In [1]: import numpy as np

In [2]: np.set_printoptions(precision=2, suppress=True, linewidth=100)

In [3]: tidy = lambda a: np.round(a, 2) + 0

In [4]: feats = np.load("data.npy")

In [5]: print(tidy(feats))
[[ 0.02  0.01 -0.08 -0.02 -0.13]
 [ 0.01  0.68  0.    0.46 -0.1 ]
 [-0.08  0.    0.27  0.1   0.42]
 [-0.02  0.46  0.1   0.34  0.09]
 [-0.13 -0.1   0.42  0.09  0.69]]

In [6]: # null space of dimension 3

In [7]: w, vecs = np.linalg.eigh(feats)

In [8]: vec = np.array([1, -1, 0, 0, -2])

In [9]: print(tidy(np.abs(feats).sum(axis=1).max()), tidy(np.abs(w).max()))
1.43 1.0

In [10]: print(tidy(vec @ feats @ vec))
3.54

In [11]: print(tidy(vec @ feats @ vec / (vec @ vec)), tidy(w[0]), tidy(w[-1]))
0.59 0.0 1.0

In [12]: print(tidy(vecs * np.maximum(w, 0) @ vecs.T))
[[ 0.02  0.01 -0.08 -0.02 -0.13]
 [ 0.01  0.68  0.    0.46 -0.1 ]
 [-0.08  0.    0.27  0.1   0.42]
 [-0.02  0.46  0.1   0.34  0.09]
 [-0.13 -0.1   0.42  0.09  0.69]]

In [13]: W0 = np.load("m.npy")

In [14]: print(W0)
[[1 0 0 0]
 [1 1 0 0]
 [3 3 1 0]
 [0 3 3 1]]

In [15]: # triangular, det is the product of the diagonal

In [16]: print(np.linalg.matrix_rank(W0 - W0[0, 0] * np.eye(4)))
3

In [17]: print(tidy(np.sort(np.linalg.eigvals(W0))))
[1. 1. 1. 1.]

In [18]: print(np.linalg.matrix_power(W0 - np.diag(np.diag(W0)), 4))
[[0 0 0 0]
 [0 0 0 0]
 [0 0 0 0]
 [0 0 0 0]]

In [19]: A2 = W0 / np.linalg.norm(W0, axis=1, keepdims=True)

In [20]: gram = A2 @ A2.T

In [21]: print(np.argwhere(np.triu(np.abs(gram) > 0.95, 1)))
[[1 2]]

In [22]: print(tidy(gram[2]))
[0.69 0.97 1.   0.63]

In [23]: print((gram - 2 * np.eye(4)).round(6).argmax(axis=1))
[1 2 1 2]

In [24]: P = np.triu(np.array([[0, -3, 1, 0], [-1, 3, -3, 3], [0, 2, 1, 3], [-3, 3, -3, -3]]), 1) + np.eye(4)

In [25]: A2 = P @ W0 @ np.linalg.inv(P)

In [26]: print(np.trace(A2), np.trace(W0))
4.0 4

In [27]: rng = np.random.default_rng(1175)

In [28]: z = rng.permutation(4)

In [29]: A2 = W0[:, z] * rng.choice([-1, 1], 4)

In [30]: print(A2)
[[-1  0  0  0]
 [-1  0 -1  0]
 [-3 -1 -3  0]
 [ 0 -3 -3  1]]

In [31]: left, _, Vh = np.linalg.svd(W0.T @ A2)

In [32]: print(tidy(np.linalg.lstsq(W0, A2)[0]))
[[-1.  0.  0.  0.]
 [ 0.  0. -1.  0.]
 [ 0. -1.  0.  0.]
 [ 0.  0.  0.  1.]]

In [33]: print(z)
[0 2 1 3]

In [34]: Q, r_ = np.linalg.qr(W0)

In [35]: print(tidy(np.abs(np.diag(r_))))
[3.32 3.15 0.71 0.13]

In [36]: print(np.trace(Q @ Q.T))
4.0

In [37]: Z = np.array([[-3, 2, 2, 1], [-2, 1, 3, 2]])

In [38]: M = np.repeat(Z, 16 // 2, axis=0)

In [39]: M = M + 0.02 * rng.normal(size=M.shape)

In [40]: print(tidy(M))
[[-3.01  1.98  1.96  0.98]
 [-2.98  2.01  2.04  1.  ]
 [-3.    2.03  1.98  0.99]
 [-3.01  2.02  2.    1.01]
 [-2.97  2.01  2.04  1.  ]
 [-3.01  2.01  2.    1.  ]
 [-3.    1.97  2.    1.05]
 [-3.    2.01  1.98  0.97]
 [-2.01  1.    3.    2.  ]
 [-1.95  1.    3.    1.96]
 [-2.03  0.96  3.03  2.01]
 [-2.02  0.96  3.    2.03]
 [-2.01  1.01  3.    1.99]
 [-2.01  0.96  3.01  2.02]
 [-1.98  0.99  2.99  2.01]
 [-2.03  0.99  2.99  1.98]]

In [41]: A2 = M + rng.integers(-2, 3, (16, 2)) @ rng.integers(-2, 3, (2, 4))

In [42]: print(tidy(A2))
[[-1.01 -0.02  1.96  0.98]
 [-3.98  4.01  1.04  2.  ]
 [ 0.   -2.97  3.98 -1.01]
 [-0.01 -1.98  3.    0.01]
 [-1.97  0.01  3.04  0.  ]
 [-2.01  0.01  3.    0.  ]
 [-3.    1.97  2.    1.05]
 [-3.    3.01  0.98  1.97]
 [-2.01  0.    4.    1.  ]
 [-4.95  6.    1.    3.96]
 [-1.03 -1.04  4.03  1.01]
 [-3.02  1.96  3.    2.03]
 [ 0.99 -2.99  4.    0.99]
 [-2.01 -1.04  5.01  0.02]
 [-1.98  2.99  0.99  4.01]
 [-2.03 -0.01  3.99  0.98]]

In [43]: print(np.abs(A2 - M).sum(axis=1))
[ 4.  5. 12.  9.  5.  5.  0.  3.  3. 12.  5.  2.  9.  6.  6.  3.]

In [44]: print(tidy(np.linalg.svd(A2 - M, compute_uv=False)))
[13.87  4.08  0.    0.  ]
